$ python -q
>>> import numpy as np
>>> from numpy import linalg as LA
>>> np.set_printoptions(precision=1, suppress=True, linewidth=140, floatmode="fixed")
>>> E = np.load("sample19.npy")
>>> E
array([[1, 0, 0, 0, 0, 0, 0, 0, 0, 0, 0, 0, 0],
       [0, 1, 0, 0, 0, 0, 0, 0, 0, 0, 0, 0, 0],
       [2, 1, 1, 0, 0, 0, 0, 0, 0, 0, 0, 0, 0],
       [2, 1, 2, 1, 0, 0, 0, 0, 0, 0, 0, 0, 0],
       [2, 0, 0, 0, 1, 0, 0, 0, 0, 0, 0, 0, 0],
       [0, 2, 2, 1, 0, 1, 0, 0, 0, 0, 0, 0, 0],
       [1, 0, 2, 2, 0, 2, 1, 0, 0, 0, 0, 0, 0],
       [1, 1, 2, 1, 1, 1, 0, 1, 0, 0, 0, 0, 0],
       [1, 0, 2, 2, 1, 0, 0, 1, 1, 0, 0, 0, 0],
       [0, 2, 2, 1, 1, 2, 1, 2, 0, 1, 0, 0, 0],
       [1, 2, 0, 0, 0, 2, 1, 1, 0, 2, 1, 0, 0],
       [0, 1, 2, 1, 0, 2, 0, 0, 0, 0, 1, 1, 0],
       [2, 1, 2, 0, 1, 0, 0, 2, 1, 0, 2, 2, 1]])
>>> np.round(np.abs(LA.eigvals(E)).max(), 1)
np.float64(1.0)
>>> np.trace(E)
np.int64(13)
>>> np.allclose(E, E.T)
False
>>> np.prod(np.diag(E)), np.round(LA.det(E), 1)
(np.int64(1), np.float64(1.0))
>>> rng = np.random.default_rng(5612)
>>> labels = rng.permutation(13)
>>> labels
array([ 2,  5,  8,  3,  1, 10, 12,  0,  4, 11,  9,  7,  6])
>>> other = E[labels][:, labels]
>>> np.allclose(other, E)
False
>>> np.sort(np.abs(LA.eigvals(other)))
array([1.0, 1.0, 1.0, 1.0, 1.0, 1.0, 1.0, 1.0, 1.0, 1.0, 1.0, 1.0, 1.0])
>>> other = LA.inv(E)
>>> np.round(LA.cond(E), 1)
np.float64(156.1)
>>> def softmax(z):
...     e = np.exp(z - z.max(axis=-1, keepdims=True))
...     return e / e.sum(axis=-1, keepdims=True)
... 
>>> np.round(softmax(E[10]), 1) + 0
array([0.1, 0.2, 0.0, 0.0, 0.0, 0.2, 0.1, 0.1, 0.0, 0.2, 0.1, 0.0, 0.0])
>>> np.round(softmax(E[10] + 4), 1) + 0
array([0.1, 0.2, 0.0, 0.0, 0.0, 0.2, 0.1, 0.1, 0.0, 0.2, 0.1, 0.0, 0.0])
>>> scores = E @ E.T / np.sqrt(13)
>>> softmax(scores)[10] @ E
array([0.8, 1.7, 0.9, 0.4, 0.3, 1.7, 0.8, 1.1, 0.1, 1.2, 0.7, 0.2, 0.1])
>>> softmax(scores).round(6).argmax(axis=1)
array([ 2,  5,  3,  3,  4,  9,  6,  9,  8,  9, 10, 11, 12])
